$ python -q
>>> import numpy as np
>>> import numpy.linalg as la
>>> np.set_printoptions(precision=1, suppress=True, linewidth=200, sign=" ")
>>> feats = np.array([[0.5, 0.0, 0.0, 0.5, 0.0, 0.0],
...     [0.0, 1.0, 0.0, 0.0, 0.0, 0.0],
...     [0.0, 0.3, 0.7, 0.0, 0.0, 0.0],
...     [0.0, 0.0, 0.5, 0.5, 0.0, 0.0],
...     [0.0, 0.0, 0.0, 0.0, 1.0, 0.0],
...     [0.0, 0.0, 0.0, 0.0, 0.5, 0.5]])
>>> np.abs(feats).max()
np.float64(1.0)
>>> np.diff(feats, axis=0)
array([[-0.5,  1. ,  0. , -0.5,  0. ,  0. ],
       [ 0. , -0.7,  0.7,  0. ,  0. ,  0. ],
       [ 0. , -0.3, -0.2,  0.5,  0. ,  0. ],
       [ 0. ,  0. , -0.5, -0.5,  1. ,  0. ],
       [ 0. ,  0. ,  0. ,  0. , -0.5,  0.5]])
>>> print(feats - feats[0])
[[ 0.   0.   0.   0.   0.   0. ]
 [-0.5  1.   0.  -0.5  0.   0. ]
 [-0.5  0.3  0.7 -0.5  0.   0. ]
 [-0.5  0.   0.5  0.   0.   0. ]
 [-0.5  0.   0.  -0.5  1.   0. ]
 [-0.5  0.   0.  -0.5  0.5  0.5]]
>>> np.unravel_index(np.abs(feats).argmax(), feats.shape)
(np.int64(1), np.int64(1))
>>> la.svd(feats, compute_uv=False)
array([ 1.1,  1.1,  0.9,  0.7,  0.4,  0.3])
>>> feats.mean(axis=0)
array([ 0.1,  0.2,  0.2,  0.2,  0.2,  0.1])
>>> feats.sum(axis=0)
array([ 0.5,  1.3,  1.2,  1. ,  1.5,  0.5])
>>> theta = np.radians(72)
>>> Rm = np.eye(6)
>>> Rm[5, 5] = Rm[2, 2] = np.cos(theta)
>>> Rm[5, 2], Rm[2, 5] = -np.sin(theta), np.sin(theta)
>>> print(Rm)
[[ 1.   0.   0.   0.   0.   0. ]
 [ 0.   1.   0.   0.   0.   0. ]
 [ 0.   0.   0.3  0.   0.   1. ]
 [ 0.   0.   0.   1.   0.   0. ]
 [ 0.   0.   0.   0.   1.   0. ]
 [ 0.   0.  -1.   0.   0.   0.3]]
>>> other = feats @ Rm.T
>>> np.allclose(la.norm(feats, axis=1), la.norm(other, axis=1))
True
>>> print(la.svd(feats, compute_uv=False), la.svd(other, compute_uv=False))
[ 1.1  1.1  0.9  0.7  0.4  0.3] [ 1.1  1.1  0.9  0.7  0.4  0.3]
>>> np.abs(other - feats).max(axis=0)
array([ 0. ,  0. ,  0.5,  0. ,  0. ,  0.7])
>>> round(float(la.det(Rm)), 1), np.round(np.trace(Rm), 1)
(1.0, np.float64(4.6))
>>> other
array([[ 0.5,  0. ,  0. ,  0.5,  0. ,  0. ],
       [ 0. ,  1. ,  0. ,  0. ,  0. ,  0. ],
       [ 0. ,  0.3,  0.2,  0. ,  0. , -0.7],
       [ 0. ,  0. ,  0.2,  0.5,  0. , -0.5],
       [ 0. ,  0. ,  0. ,  0. ,  1. ,  0. ],
       [ 0. ,  0. ,  0.5,  0. ,  0.5,  0.2]])
>>> Q, vecs = la.qr(feats[:, :1])[0], la.qr(feats[:, 1:])[0]
>>> sig = la.svd(Q.T @ vecs, compute_uv=False)
>>> np.degrees(np.arccos(sig.clip(0, 1)))
array([ 38.7])
>>> round(la.norm(Q @ Q.T - vecs @ vecs.T, 2), 1)
np.float64(1.0)
>>> data = np.array([[1.0, 0.7, 0.5, 0.3, 0.2, 0.2, 0.1, 0.1],
...     [0.7, 1.0, 0.7, 0.5, 0.3, 0.2, 0.2, 0.1],
...     [0.5, 0.7, 1.0, 0.7, 0.5, 0.3, 0.2, 0.2],
...     [0.3, 0.5, 0.7, 1.0, 0.7, 0.5, 0.3, 0.2],
...     [0.2, 0.3, 0.5, 0.7, 1.0, 0.7, 0.5, 0.3],
...     [0.2, 0.2, 0.3, 0.5, 0.7, 1.0, 0.7, 0.5],
...     [0.1, 0.2, 0.2, 0.3, 0.5, 0.7, 1.0, 0.7],
...     [0.1, 0.1, 0.2, 0.2, 0.3, 0.5, 0.7, 1.0]])
>>> T = np.stack([data, 5 * data, data[::-1]])
>>> la.matrix_rank(T)
array([ 8,  8,  8])
>>> (T @ data.T).shape
(3, 8, 8)
>>> la.matrix_rank(T.reshape(3, -1))
np.int64(2)
>>> u = np.array([2, -2, -1, -1, 2, -1, 0, 1])
>>> other = data + np.outer(u, np.eye(8)[0])
>>> la.matrix_rank(other - data)
np.int64(1)
>>> print(np.round(la.det(other) / la.det(data), 1), round(1 + la.solve(data, u)[0], 1))
8.5 8.5
>>> def softmax(z):
...     e = np.exp(z - z.max(axis=-1, keepdims=True))
...     return e / e.sum(axis=-1, keepdims=True)
... 
>>> softmax(data[2] + 4)
array([ 0.1,  0.1,  0.2,  0.1,  0.1,  0.1,  0.1,  0.1])
>>> softmax(data).sum(axis=1)
array([ 1.,  1.,  1.,  1.,  1.,  1.,  1.,  1.])
>>> S = data @ data.T / np.sqrt(8)
>>> softmax(S).round(6).argmax(axis=1)
array([ 1,  1,  2,  3,  4,  5,  6,  6])
>>> softmax(S)[2] @ data
array([ 0.4,  0.5,  0.6,  0.6,  0.5,  0.5,  0.4,  0.3])
>>> data @ data
array([[ 1.9,  2. ,  1.9,  1.6,  1.3,  1.1,  0.8,  0.7],
       [ 2. ,  2.4,  2.4,  2.1,  1.7,  1.4,  1.1,  0.8],
       [ 1.9,  2.4,  2.6,  2.5,  2.2,  1.8,  1.4,  1.1],
       [ 1.6,  2.1,  2.5,  2.7,  2.5,  2.2,  1.7,  1.3],
       [ 1.3,  1.7,  2.2,  2.5,  2.7,  2.5,  2.1,  1.6],
       [ 1.1,  1.4,  1.8,  2.2,  2.5,  2.6,  2.4,  1.9],
       [ 0.8,  1.1,  1.4,  1.7,  2.1,  2.4,  2.4,  2. ],
       [ 0.7,  0.8,  1.1,  1.3,  1.6,  1.9,  2. ,  1.9]])
>>> np.allclose(data, data.T)
True
>>> np.sort(np.abs(la.eigvals(data)))
array([ 0.2,  0.2,  0.2,  0.3,  0.5,  0.9,  1.8,  3.8])
>>> np.round(np.abs(la.eigvals(data)).max(), 1)
np.float64(3.8)
>>> round(la.det(data), 1)
np.float64(0.0)
>>> arr = np.array([[1, -2, 4, -8],
...     [1, -1, 1, -1],
...     [1, 0, 0, 0],
...     [1, 1, 1, 1],
...     [1, 2, 4, 8],
...     [1, 3, 9, 27],
...     [1, 4, 16, 64],
...     [1, 5, 25, 125],
...     [1, 6, 36, 216],
...     [1, 7, 49, 343],
...     [1, 8, 64, 512]])
>>> # column 3 dominates
>>> arr.mean(axis=0)
array([   1.,    3.,   19.,  117.])
>>> print(np.abs(arr).max())
512
>>> la.svd(arr, compute_uv=False)
array([ 675.1,   16.8,    3.8,    1.8])
>>> arr - arr[0]
array([[  0,   0,   0,   0],
       [  0,   1,  -3,   7],
       [  0,   2,  -4,   8],
       [  0,   3,  -3,   9],
       [  0,   4,   0,  16],
       [  0,   5,   5,  35],
       [  0,   6,  12,  72],
       [  0,   7,  21, 133],
       [  0,   8,  32, 224],
       [  0,   9,  45, 351],
       [  0,  10,  60, 520]])
>>> print(arr.shape)
(11, 4)
>>> np.unravel_index(np.abs(arr).argmax(), arr.shape)
(np.int64(10), np.int64(3))
>>> print(round(la.norm(arr, 2) / la.norm(arr), 1))
1.0
>>> round(np.log10(la.cond(arr)))
3
>>> np.round(np.abs(la.svd(arr)[2][-1]), 1) + 0
array([ 1. ,  0.1,  0.1,  0. ])
>>> la.cond(arr) > 100
np.True_
>>> la.matrix_rank(arr, rtol=0.1)
np.int64(1)
>>> rng = np.random.default_rng(331)
>>> z = rng.permutation(4)
>>> other = arr[:, z] * rng.choice([-1, 1], 4)
>>> other
array([[   4,   -1,    2,    8],
       [   1,   -1,    1,    1],
       [   0,   -1,    0,    0],
       [   1,   -1,   -1,   -1],
       [   4,   -1,   -2,   -8],
       [   9,   -1,   -3,  -27],
       [  16,   -1,   -4,  -64],
       [  25,   -1,   -5, -125],
       [  36,   -1,   -6, -216],
       [  49,   -1,   -7, -343],
       [  64,   -1,   -8, -512]])
>>> Uu, _, Vt = la.svd(arr.T @ other)
>>> np.round(Uu @ Vt, 1) + 0
array([[ 0., -1.,  0.,  0.],
       [ 0.,  0., -1.,  0.],
       [ 1.,  0.,  0.,  0.],
       [ 0.,  0.,  0., -1.]])
>>> Uu, sig, Vt = la.svd(other, full_matrices=False)
>>> np.round(np.abs(Vt[0]), 1) + 0
array([ 0.1,  0. ,  0. ,  1. ])
>>> np.round(np.sqrt((sig ** 2).sum()), 1), round(la.norm(other), 1)
(np.float64(675.3), np.float64(675.3))
>>> np.cumsum(sig ** 2) / np.sum(sig ** 2)
array([ 1.,  1.,  1.,  1.])
>>> print((sig > 1e-8).sum())
4
>>> np.round(Uu.T @ other @ Vt.T, 1) + 0
array([[ 675.1,    0. ,    0. ,    0. ],
       [   0. ,   16.8,    0. ,    0. ],
       [   0. ,    0. ,    3.8,    0. ],
       [   0. ,    0. ,    0. ,    1.8]])
>>> print(np.round(Vt @ Vt.T, 1) + 0)
[[ 1.  0.  0.  0.]
 [ 0.  1.  0.  0.]
 [ 0.  0.  1.  0.]
 [ 0.  0.  0.  1.]]
